$ python3 -q
>>> import numpy as np
>>> import numpy.linalg as la
>>> np.set_printoptions(precision=2, suppress=True, linewidth=140)
>>> E = np.load("test7.npy")
>>> E
array([[-0.5 ,  0.61,  1.13, -1.89, -1.84, -0.32,  0.22],
       [-0.3 , -2.58,  1.05, -0.49, -0.91,  0.07, -0.31],
       [ 1.16, -1.65,  1.93, -0.91, -0.04, -0.08, -0.62],
       [-1.57,  1.49, -0.49,  0.07,  1.87,  0.6 , -0.44],
       [-1.63,  0.28, -0.07,  0.67,  0.49,  0.9 ,  2.18],
       [ 2.01, -1.02, -0.03,  1.21,  1.31,  0.76,  0.39],
       [ 1.57,  2.18,  0.84, -0.78, -0.06,  0.  ,  0.7 ],
       [ 0.41,  0.51,  1.97, -1.4 ,  0.52,  1.49,  0.51],
       [ 1.68, -0.78, -0.21, -1.53,  1.22, -0.63, -1.14],
       [ 0.6 ,  0.59, -0.92, -0.73, -1.34, -1.48,  1.7 ],
       [-0.16, -0.13, -1.33, -0.17, -2.62,  0.56,  0.08],
       [ 1.53,  1.53, -0.97,  1.7 ,  0.67, -0.08,  0.1 ],
       [ 0.19, -0.98, -1.22, -2.02, -1.3 , -0.75, -0.42],
       [-0.39, -2.38, -0.08, -1.12,  1.36,  0.13,  0.16],
       [ 0.22,  0.28, -2.77,  0.05, -0.01, -0.79, -0.76],
       [ 0.35,  1.21,  0.65,  1.26,  1.52,  1.07, -1.4 ],
       [-1.64,  1.71, -0.64,  1.06, -1.04,  0.83,  0.27],
       [-1.23,  0.51,  2.34,  0.64,  1.08,  0.44,  0.07],
       [-1.21, -0.78,  0.48, -1.39,  1.79,  0.6 , -1.1 ],
       [-0.76,  1.63, -0.63, -0.09,  2.05,  0.11,  1.06],
       [ 0.76, -0.16, -1.99,  1.29, -0.26, -0.67, -1.5 ],
       [ 1.87,  0.37,  0.77, -0.93,  1.52, -1.19,  0.42],
       [-0.75, -0.2 , -0.02,  0.31, -2.34,  1.32,  1.03],
       [ 1.96, -1.26,  1.3 ,  0.17, -0.8 ,  0.11,  1.09],
       [-0.91, -1.1 ,  1.42, -0.31, -1.32,  1.12,  1.36],
       [-0.69,  2.08, -0.14,  1.06,  0.13, -1.4 , -1.04],
       [-0.66,  0.29,  0.44,  1.58, -2.4 , -0.12,  0.07],
       [ 0.47, -0.69,  2.27, -0.02,  0.61, -0.94,  1.37],
       [-0.03,  2.38,  1.52,  0.87, -0.26, -0.04, -0.43],
       [-0.27,  0.  ,  0.96, -0.32,  0.21,  2.67, -0.86],
       [ 0.72, -1.08, -0.94,  1.4 ,  1.72, -0.22, -1.21]])
>>> Xs = E - E.mean(axis=0)
>>> U, sv, VT = la.svd(Xs, full_matrices=False)
>>> sv
array([8.11, 7.76, 7.23, 5.93, 5.23, 4.55, 3.84])
>>> np.abs(VT[-1])
array([0.43, 0.19, 0.29, 0.28, 0.03, 0.78, 0.1 ])
>>> sv ** 2 / (sv ** 2).sum()
array([0.24, 0.22, 0.19, 0.13, 0.1 , 0.07, 0.05])
>>> VT[0] * np.sign(VT[0, np.abs(VT[0]).argmax()])
array([-0.1 ,  0.66, -0.45,  0.45,  0.31, -0.08, -0.2 ])
>>> hat = E @ la.solve(E.T @ E, E.T)
>>> hat @ E[:, 2]
array([ 1.13,  1.05,  1.93, -0.49, -0.07, -0.03,  0.84,  1.97, -0.21, -0.92, -1.33, -0.97, -1.22, -0.08, -2.77,  0.65, -0.64,  2.34,  0.48,
       -0.63, -1.99,  0.77, -0.02,  1.3 ,  1.42, -0.14,  0.44,  2.27,  1.52,  0.96, -0.94])
>>> np.diag(hat)
array([0.24, 0.19, 0.18, 0.19, 0.31, 0.3 , 0.29, 0.24, 0.2 , 0.25, 0.2 , 0.21, 0.21, 0.2 , 0.17, 0.22, 0.16, 0.22, 0.23, 0.25, 0.19, 0.21,
       0.19, 0.23, 0.16, 0.27, 0.23, 0.27, 0.23, 0.36, 0.2 ])
>>> np.round(np.trace(hat), 2)
np.float64(7.0)
>>> np.allclose(hat @ hat, hat)
True
>>> m1 = np.load("case15.npy")
>>> m1
array([[ 0.6 ,  0.08,  0.4 , -0.4 ,  0.4 ,  0.4 ],
       [ 0.08,  0.98, -0.08,  0.08, -0.08, -0.08],
       [ 0.4 , -0.08,  0.6 ,  0.4 , -0.4 , -0.4 ],
       [-0.4 ,  0.08,  0.4 ,  0.6 ,  0.4 ,  0.4 ],
       [ 0.4 , -0.08, -0.4 ,  0.4 ,  0.6 , -0.4 ],
       [ 0.4 , -0.08, -0.4 ,  0.4 , -0.4 ,  0.6 ]])
>>> la.pinv(m1)
array([[ 0.6 ,  0.08,  0.4 , -0.4 ,  0.4 ,  0.4 ],
       [ 0.08,  0.98, -0.08,  0.08, -0.08, -0.08],
       [ 0.4 , -0.08,  0.6 ,  0.4 , -0.4 , -0.4 ],
       [-0.4 ,  0.08,  0.4 ,  0.6 ,  0.4 ,  0.4 ],
       [ 0.4 , -0.08, -0.4 ,  0.4 ,  0.6 , -0.4 ],
       [ 0.4 , -0.08, -0.4 ,  0.4 , -0.4 ,  0.6 ]])
>>> np.round(m1 @ m1.T, 2) + 0
array([[1., 0., 0., 0., 0., 0.],
       [0., 1., 0., 0., 0., 0.],
       [0., 0., 1., 0., 0., 0.],
       [0., 0., 0., 1., 0., 0.],
       [0., 0., 0., 0., 1., 0.],
       [0., 0., 0., 0., 0., 1.]])
>>> round(float(m1[:, 3] @ m1[:, 2]), 2)
0.0
>>> la.svd(m1, compute_uv=False)
array([1., 1., 1., 1., 1., 1.])
>>> la.norm(m1, axis=0)
array([1., 1., 1., 1., 1., 1.])
>>> np.round(m1.T @ m1, 2) + 0
array([[1., 0., 0., 0., 0., 0.],
       [0., 1., 0., 0., 0., 0.],
       [0., 0., 1., 0., 0., 0.],
       [0., 0., 0., 1., 0., 0.],
       [0., 0., 0., 0., 1., 0.],
       [0., 0., 0., 0., 0., 1.]])
